% python3 -q
>>> import numpy as np
>>> np.set_printoptions(precision=3, suppress=True, linewidth=160, legacy="1.25")
>>> tidy = lambda a: np.round(a, 3) + 0
>>> Y = np.array([[1, 1], [1, -1]])
>>> rng = np.random.default_rng(438142)
>>> W0 = np.kron(Y, np.kron(Y, Y))[rng.permutation(8)][:3]
>>> W0
array([[ 1,  1,  1,  1,  1,  1,  1,  1],
       [ 1,  1,  1,  1, -1, -1, -1, -1],
       [ 1,  1, -1, -1, -1, -1,  1,  1]])
>>> W0.reshape(2, -1)
array([[ 1,  1,  1,  1,  1,  1,  1,  1,  1,  1,  1,  1],
       [-1, -1, -1, -1,  1,  1, -1, -1, -1, -1,  1,  1]])
>>> W0.reshape(3, 9)
Traceback (most recent call last):
  File "<python-input-8>", line 1, in <module>
    W0.reshape(3, 9)
    ~~~~~~~~~~^^^^^^
ValueError: cannot reshape array of size 24 into shape (3,9)
>>> T = W0.reshape(3, 2, -1)
>>> np.einsum("ihd,jhd->hij", T, T).shape
(2, 3, 3)
>>> theta = np.radians(180)
>>> r_ = np.eye(8)
>>> r_[6, 6] = r_[3, 3] = np.cos(theta)
>>> r_[6, 3], r_[3, 6] = -np.sin(theta), np.sin(theta)
>>> tidy(r_)
array([[ 1.,  0.,  0.,  0.,  0.,  0.,  0.,  0.],
       [ 0.,  1.,  0.,  0.,  0.,  0.,  0.,  0.],
       [ 0.,  0.,  1.,  0.,  0.,  0.,  0.,  0.],
       [ 0.,  0.,  0., -1.,  0.,  0.,  0.,  0.],
       [ 0.,  0.,  0.,  0.,  1.,  0.,  0.,  0.],
       [ 0.,  0.,  0.,  0.,  0.,  1.,  0.,  0.],
       [ 0.,  0.,  0.,  0.,  0.,  0., -1.,  0.],
       [ 0.,  0.,  0.,  0.,  0.,  0.,  0.,  1.]])
>>> Y = W0 @ r_.T
>>> tidy(np.linalg.svd(W0, compute_uv=False)), tidy(np.linalg.svd(Y, compute_uv=False))
(array([2.828, 2.828, 2.828]), array([2.828, 2.828, 2.828]))
>>> np.allclose(np.linalg.norm(W0, axis=1), np.linalg.norm(Y, axis=1))
True
>>> Y = W0 / np.linalg.norm(W0, axis=1, keepdims=True)
>>> gram = Y @ Y.T
>>> (gram - 2 * np.eye(3)).round(6).argmax(axis=1)
array([1, 0, 0])
>>> tidy(np.linalg.norm(Y, axis=1))
array([1., 1., 1.])
>>> tidy(gram)
array([[1., 0., 0.],
       [0., 1., 0.],
       [0., 0., 1.]])
>>> np.argwhere(np.triu(np.abs(gram) > 0.95, 1))
array([], shape=(0, 2), dtype=int64)
>>> r0 = np.array([-1, -3, -3])
>>> np.array([np.convolve(row, r0, "same") for row in W0])
array([[-4, -7, -7, -7, -7, -7, -7, -6],
       [-4, -7, -7, -5,  1,  7,  7,  6],
       [-4, -5,  1,  7,  7,  5, -1, -6]])
>>> np.correlate(W0[1], W0[0], "full")
array([ 1,  2,  3,  4,  3,  2,  1,  0, -1, -2, -3, -4, -3, -2, -1])
>>> U, sigma, Vt = np.linalg.svd(W0, full_matrices=False)
>>> tidy(sigma)
array([2.828, 2.828, 2.828])
>>> tidy(sigma / sigma[0])
array([1., 1., 1.])
>>> tidy(Vt @ Vt.T)
array([[1., 0., 0.],
       [0., 1., 0.],
       [0., 0., 1.]])
>>> tidy(U.T @ U)
array([[1., 0., 0.],
       [0., 1., 0.],
       [0., 0., 1.]])
>>> E = np.eye(4, dtype=int)[rng.permutation(4)]
>>> E
array([[0, 0, 0, 1],
       [1, 0, 0, 0],
       [0, 1, 0, 0],
       [0, 0, 1, 0]])
>>> W0.sum(axis=1)
array([8, 0, 0])
>>> W0.sum(axis=0)
array([ 3,  3,  1,  1, -1, -1,  1,  1])
>>> np.unravel_index(np.abs(W0).argmax(), W0.shape)
(0, 0)
>>> np.linalg.matrix_rank(W0)
3
>>> np.count_nonzero(W0)
24
>>> W0[:, 8]
Traceback (most recent call last):
  File "<python-input-40>", line 1, in <module>
    W0[:, 8]
    ~~^^^^^^
IndexError: index 8 is out of bounds for axis 1 with size 8
>>> W0 - W0[0]
array([[ 0,  0,  0,  0,  0,  0,  0,  0],
       [ 0,  0,  0,  0, -2, -2, -2, -2],
       [ 0,  0, -2, -2, -2, -2,  0,  0]])
>>> tidy(np.linalg.svd(W0, compute_uv=False))
array([2.828, 2.828, 2.828])
>>> W0[3]
Traceback (most recent call last):
  File "<python-input-43>", line 1, in <module>
    W0[3]
    ~~^^^
IndexError: index 3 is out of bounds for axis 0 with size 3
>>> np.diff(W0, axis=0)
array([[ 0,  0,  0,  0, -2, -2, -2, -2],
       [ 0,  0, -2, -2,  0,  0,  2,  2]])
>>> K = np.array([[0, 3, 12, -4, -9],
...     [-3, 0, -13, 0, 9],
...     [-12, 13, 0, 8, 10],
...     [4, 0, -8, 0, 11],
...     [9, -9, -10, -11, 0]])
>>> K
array([[  0,   3,  12,  -4,  -9],
       [ -3,   0, -13,   0,   9],
       [-12,  13,   0,   8,  10],
       [  4,   0,  -8,   0,  11],
       [  9,  -9, -10, -11,   0]])
>>> rank = np.linalg.matrix_rank(K)
>>> rank
4
>>> ns = np.linalg.svd(K)[2][rank:].T
>>> tidy(ns[:, 0] / ns[np.abs(ns[:, 0]).round(6).argmax(), 0])
array([ 0.71,  1.  , -0.69,  0.39, -0.76])
>>> np.allclose(K @ ns, 0)
True
>>> ns.shape
(5, 1)
>>> X = np.load("mat.npy")
>>> X
array([[-3, -3, -3],
       [ 3, -1, -2],
       [ 1, -2,  0],
       [ 3, -2,  2],
       [-3, -3, -3]])
>>> x0 = np.array([-2, 1, 0])
>>> y = X @ x0
>>> tidy(np.linalg.pinv(X) @ X)
array([[1., 0., 0.],
       [0., 1., 0.],
       [0., 0., 1.]])
>>> y
array([ 3, -7, -4, -8,  3])
>>> tidy(np.linalg.solve(X.T @ X, X.T @ y))
array([-2.,  1.,  0.])
>>> tidy(np.linalg.lstsq(X, y)[0])
array([-2.,  1.,  0.])
>>> y = y + 0.1 * rng.normal(size=5)
>>> tidy(y)
array([ 2.987, -7.107, -3.957, -7.974,  3.146])
>>> beta, *_ = np.linalg.lstsq(X, y)
>>> beta.round()
array([-2.,  1.,  0.])
>>> tidy(X.T @ (y - X @ beta))
array([0., 0., 0.])
>>> [round(float(np.linalg.norm(np.linalg.solve(X.T @ X + lam * np.eye(3), X.T @ y))), 2) for lam in (0, 1, 10, 100)]
[2.25, 2.16, 1.64, 0.52]
>>> Y = np.array([[5, -5, 2], [3, -5, 2], [-3, -4, 1]])
>>> np.linalg.matrix_rank(np.vstack([X, Y.T]))
3
>>> np.einsum("ij->j", X)
array([  1, -11,  -6])
>>> np.vstack([X, Y.T]).shape
(8, 3)
>>> Y = np.array([[-2, 1, 1], [-1, -2, -2]])
>>> W2 = np.kron(Y, X)
>>> np.linalg.matrix_rank(W2)
6
>>> W2
array([[ 6,  6,  6, -3, -3, -3, -3, -3, -3],
       [-6,  2,  4,  3, -1, -2,  3, -1, -2],
       [-2,  4,  0,  1, -2,  0,  1, -2,  0],
       [-6,  4, -4,  3, -2,  2,  3, -2,  2],
       [ 6,  6,  6, -3, -3, -3, -3, -3, -3],
       [ 3,  3,  3,  6,  6,  6,  6,  6,  6],
       [-3,  1,  2, -6,  2,  4, -6,  2,  4],
       [-1,  2,  0, -2,  4,  0, -2,  4,  0],
       [-3,  2, -2, -6,  4, -4, -6,  4, -4],
       [ 3,  3,  3,  6,  6,  6,  6,  6,  6]])
>>> rank = np.linalg.matrix_rank(W2)
>>> rank
6
>>> ns = np.linalg.svd(W2)[2][rank:].T
>>> ns.shape
(9, 3)
>>> [int(np.linalg.matrix_rank(np.delete(W2, i, axis=0))) for i in range(10)]
[6, 6, 6, 6, 6, 6, 6, 6, 6, 6]
>>> np.allclose(W2 @ ns, 0)
True
>>> tidy(ns @ ns.T)
array([[ 0. ,  0. ,  0. ,  0. ,  0. ,  0. ,  0. ,  0. ,  0. ],
       [ 0. ,  0. ,  0. ,  0. ,  0. ,  0. ,  0. ,  0. ,  0. ],
       [ 0. ,  0. ,  0. ,  0. ,  0. ,  0. ,  0. ,  0. ,  0. ],
       [ 0. ,  0. ,  0. ,  0.5,  0. ,  0. , -0.5,  0. ,  0. ],
       [ 0. ,  0. ,  0. ,  0. ,  0.5,  0. ,  0. , -0.5,  0. ],
       [ 0. ,  0. ,  0. ,  0. ,  0. ,  0.5,  0. ,  0. , -0.5],
       [ 0. ,  0. ,  0. , -0.5,  0. ,  0. ,  0.5,  0. ,  0. ],
       [ 0. ,  0. ,  0. ,  0. , -0.5,  0. ,  0. ,  0.5,  0. ],
       [ 0. ,  0. ,  0. ,  0. ,  0. , -0.5,  0. ,  0. ,  0.5]])
>>> hat = X @ np.linalg.solve(X.T @ X, X.T)
>>> np.allclose(hat @ hat, hat)
True
>>> tidy(np.diag(hat))
array([0.485, 0.993, 0.245, 0.793, 0.485])
>>> tidy(hat)
array([[ 0.485, -0.01 ,  0.108, -0.057,  0.485],
       [-0.01 ,  0.993,  0.072, -0.038, -0.01 ],
       [ 0.108,  0.072,  0.245,  0.396,  0.108],
       [-0.057, -0.038,  0.396,  0.793, -0.057],
       [ 0.485, -0.01 ,  0.108, -0.057,  0.485]])
>>> mat = np.array([[-1, -1, -1], [-1, -2, -2], [-1, -2, -3]])
>>> q, r_ = np.linalg.qr(mat)
>>> q.shape, r_.shape
((3, 3), (3, 3))
>>> x0 = np.array([5, 0, 4])
>>> np.linalg.norm(mat @ x0) <= np.linalg.norm(mat, 2) * np.linalg.norm(x0) + 1e-9
True
>>> mat @ np.ones(3)
array([-3., -5., -6.])
>>> mat * x0
array([[ -5,   0,  -4],
       [ -5,   0,  -8],
       [ -5,   0, -12]])
>>> mat @ (2 * x0)
array([-18, -26, -34])
>>> (mat * x0).sum(axis=1)
array([ -9, -13, -17])
>>> arr = np.loadtxt("m.csv", delimiter=",")
>>> arr
array([[-0.069, -0.214, -1.568],
       [ 0.177,  0.554, -6.043],
       [-0.122,  0.24 , -0.002],
       [-0.032,  1.186, -2.611],
       [ 0.205,  0.956,  0.827],
       [-0.106,  0.292,  3.181],
       [ 0.205,  0.141,  9.334],
       [ 0.368,  1.472,  1.079],
       [-0.351,  0.191,  2.253],
       [ 0.375,  1.441, -1.679],
       [ 0.194, -1.075, -5.107],
       [ 0.127,  0.829, 12.26 ],
       [-0.232, -0.241, -3.946],
       [-0.185, -0.13 ,  5.409],
       [-0.206, -0.983, -2.194],
       [-0.412, -1.173, -2.659],
       [ 0.133, -1.639, -6.925],
       [-0.491, -0.722,  3.655],
       [ 0.115, -0.775,  1.014],
       [ 0.04 ,  2.242,  6.394]])
>>> U, sigma = np.linalg.svd(arr)
Traceback (most recent call last):
  File "<python-input-97>", line 1, in <module>
    U, sigma = np.linalg.svd(arr)
    ^^^^^^^^
ValueError: too many values to unpack (expected 2)
>>> U, sigma, Vt = np.linalg.svd(arr, full_matrices=False)
>>> tidy(Vt @ Vt.T)
array([[1., 0., 0.],
       [0., 1., 0.],
       [0., 0., 1.]])
>>> tidy(np.cumsum(sigma ** 2) / np.sum(sigma ** 2))
array([0.965, 0.998, 1.   ])
>>> tidy(np.sqrt((sigma ** 2).sum())), tidy(np.linalg.norm(arr))
(22.594, 22.594)
>>> tidy(sigma)
array([22.192,  4.135,  0.949])
>>> tidy(np.abs(Vt[0]))
array([0.001, 0.084, 0.996])
>>> U.shape, sigma.shape, Vt.shape
((20, 3), (3,), (3, 3))
>>> hat = arr @ np.linalg.solve(arr.T @ arr, arr.T)
>>> tidy(hat @ arr[:, 2])
array([-1.568, -6.043, -0.002, -2.611,  0.827,  3.181,  9.334,  1.079,  2.253, -1.679, -5.107, 12.26 , -3.946,  5.409, -2.194, -2.659, -6.925,  3.655,  1.014,
        6.394])
>>> tidy(np.trace(hat))
3.0
>>> np.linalg.matrix_rank(np.eye(20) - hat)
17
>>> x0 = np.array([2, -1, -2])
>>> y = arr @ x0
>>> beta, lr = np.zeros(3), 1 / np.linalg.norm(arr, 2) ** 2
>>> for i in range(10):
...     beta -= lr * arr.T @ (arr @ beta - y)
...     if i % 2 == 0: print(i, round(np.linalg.norm(arr @ beta - y), 3))
... 
0 2.989
2 2.872
4 2.765
6 2.668
8 2.58
>>> tidy(beta)
array([ 0.017, -0.345, -2.057])
>>> theta = np.radians(45)
>>> r_ = np.eye(3)
>>> r_[2, 2] = r_[1, 1] = np.cos(theta)
>>> r_[2, 1], r_[1, 2] = -np.sin(theta), np.sin(theta)
>>> tidy(r_)
array([[ 1.   ,  0.   ,  0.   ],
       [ 0.   ,  0.707,  0.707],
       [ 0.   , -0.707,  0.707]])
>>> Y = arr @ r_.T
>>> np.allclose(np.linalg.norm(arr, axis=1), np.linalg.norm(Y, axis=1))
True
>>> tidy(np.abs(Y - arr).max(axis=0))
array([0.   , 8.426, 4.177])
>>> tidy(np.linalg.svd(arr, compute_uv=False)), tidy(np.linalg.svd(Y, compute_uv=False))
(array([22.192,  4.135,  0.949]), array([22.192,  4.135,  0.949]))
>>> tidy(np.linalg.det(r_)), tidy(np.trace(r_))
(1.0, 2.414)
>>> np.allclose(arr @ arr.T, Y @ Y.T)
True
>>> gram = np.cov(arr, rowvar=False)
>>> tidy(np.median(arr, axis=0))
array([0.004, 0.166, 0.412])
>>> gram.shape
(3, 3)
>>> np.argsort(-arr.std(axis=0).round(6), kind="stable")
array([2, 1, 0])
>>> tidy(np.corrcoef(arr[:, 1], arr[:, 2])[0, 1])
0.392
>>> tidy(arr.std(axis=0))
array([0.242, 0.997, 4.904])
>>> tidy(gram)
array([[ 0.062,  0.11 , -0.016],
       [ 0.11 ,  1.046,  2.017],
       [-0.016,  2.017, 25.32 ]])
